>>> import numpy as np
>>> from numpy import linalg as LA
>>> np.set_printoptions(suppress=True, linewidth=120)
>>> def tidy(a):
...     return np.round(a, 1) + 0
... 
>>> W0 = np.loadtxt("data.csv", delimiter=",")
>>> print(tidy(W0))
[[ 0.8 -0.1  0.4]
 [-0.1  0.9  0.2]
 [ 0.4  0.2  0.3]]
>>> U, sigma, vt = LA.svd(W0)
>>> print(tidy(sigma))
[1. 1. 0.]
>>> out = U[:, :2] @ np.diag(sigma[:2]) @ vt[:2]
>>> print(LA.matrix_rank(out))
2
>>> print(tidy(out))
[[ 0.8 -0.1  0.4]
 [-0.1  0.9  0.2]
 [ 0.4  0.2  0.3]]
>>> print(tidy(LA.norm(W0 - out, 2)), tidy(sigma[2]))
0.0 0.0
>>> ev, vecs = LA.eigh(out)
>>> print(tidy(LA.eigvalsh(out + -1 * np.eye(3))))
[-1.  0.  0.]
>>> print(tidy(LA.eigvalsh(out @ out)))
[0. 1. 1.]
>>> print(tidy(vecs @ np.diag(ev) @ vecs.T))
[[ 0.8 -0.1  0.4]
 [-0.1  0.9  0.2]
 [ 0.4  0.2  0.3]]
>>> print(np.unique(ev.round(6) + 0, return_counts=True)[1])
[1 2]
>>> print(tidy(ev))
[0. 1. 1.]
>>> hat = np.triu(np.array([[-3, 3, 3], [-2, 0, 3], [2, -1, 0]]), 1) + np.eye(3)
>>> out = hat @ W0 @ LA.inv(hat)
>>> print(tidy(out))
[[ 1.6 -1.4  1.4]
 [ 1.  -1.5  2.3]
 [ 0.4 -0.9  1.9]]
>>> print(LA.matrix_rank(out))
2
>>> print(tidy(hat @ W0 - W0 @ hat))
[[ 0.8  1.1 -0.6]
 [ 1.1  1.  -1.7]
 [ 0.  -1.1 -1.8]]
>>> M = np.load("layer18.npy")
>>> print(M)
[[0 0 0]
 [0 2 0]
 [0 0 2]
 [0 0 0]]
>>> # looks like rank 2
>>> print(LA.lstsq(M[:-1].T, M[-1])[2])
2
>>> print(np.unique(M.round(6), axis=0).shape)
(3, 3)
>>> print(np.allclose(M[:-1].T @ LA.lstsq(M[:-1].T, M[-1])[0], M[-1]))
True
>>> print(np.argsort(-LA.norm(M, axis=0).round(6), kind="stable")[:3])
[1 2 0]
>>> print([round(float(x), 1) for x in LA.svd(M, compute_uv=False)[:3]])
[2.0, 2.0, 0.0]
>>> K = np.loadtxt("a.csv", delimiter=",")
>>> print(K)
[[-5.  -4.7  0. ]
 [ 3.5  3.2  0. ]
 [-3.7 -3.6  0.2]
 [-0.4 -0.3  0.1]
 [ 0.9  1.1 -0.5]
 [ 1.5  1.8  0.1]
 [ 0.1 -0.1 -0.1]
 [-2.3 -2.6 -0.4]
 [-4.8 -4.6 -0.2]
 [-1.8 -1.5  0. ]
 [-5.6 -5.9  0.2]
 [-4.2 -3.7  0. ]]
>>> u = np.array([-2, 2])
>>> print(tidy(np.correlate(K[2], K[4], "full")))
[ 1.8 -2.3 -7.4 -3.   0.2]
>>> print(tidy(W0 @ LA.pinv(W0) @ W0))
[[ 0.8 -0.1  0.4]
 [-0.1  0.9  0.2]
 [ 0.4  0.2  0.3]]
>>> print(np.abs(np.diag(LA.qr(W0)[1])) > 1e-9)
[ True  True False]
>>> print(np.allclose(W0[:-1].T @ LA.lstsq(W0[:-1].T, W0[-1])[0], W0[-1]))
True
>>> print(tidy(np.trace(LA.pinv(W0) @ W0)))
2.0
>>> print(np.unique(W0.round(6), axis=0).shape)
(3, 3)
>>> U, sigma, vt = LA.svd(M)
>>> vecs = vt[:(sigma > 1e-8).sum()]
>>> rng = np.random.default_rng(25)
>>> x = M[0] + 3 * M[3] + rng.integers(2) * np.eye(3)[1]
>>> print(x)
[0. 1. 0.]
>>> print(LA.matrix_rank(np.vstack([M, x])))
2
>>> print(vecs.T @ vecs)
[[0. 0. 0.]
 [0. 1. 0.]
 [0. 0. 1.]]
>>> print(tidy(LA.norm(x - vecs.T @ vecs @ x)))
0.0
>>> lab = rng.permutation(3)
>>> out = K[:, lab] * rng.choice([-1, 1], 3)
>>> print(out)
[[ 4.7 -0.   5. ]
 [-3.2 -0.  -3.5]
 [ 3.6 -0.2  3.7]
 [ 0.3 -0.1  0.4]
 [-1.1  0.5 -0.9]
 [-1.8 -0.1 -1.5]
 [ 0.1  0.1 -0.1]
 [ 2.6  0.4  2.3]
 [ 4.6  0.2  4.8]
 [ 1.5 -0.   1.8]
 [ 5.9 -0.2  5.6]
 [ 3.7 -0.   4.2]]
>>> U, _, vt = LA.svd(K.T @ out)
>>> print(lab)
[1 2 0]
>>> print(tidy(LA.lstsq(K, out)[0]))
[[ 0.  0. -1.]
 [-1.  0.  0.]
 [ 0. -1.  0.]]
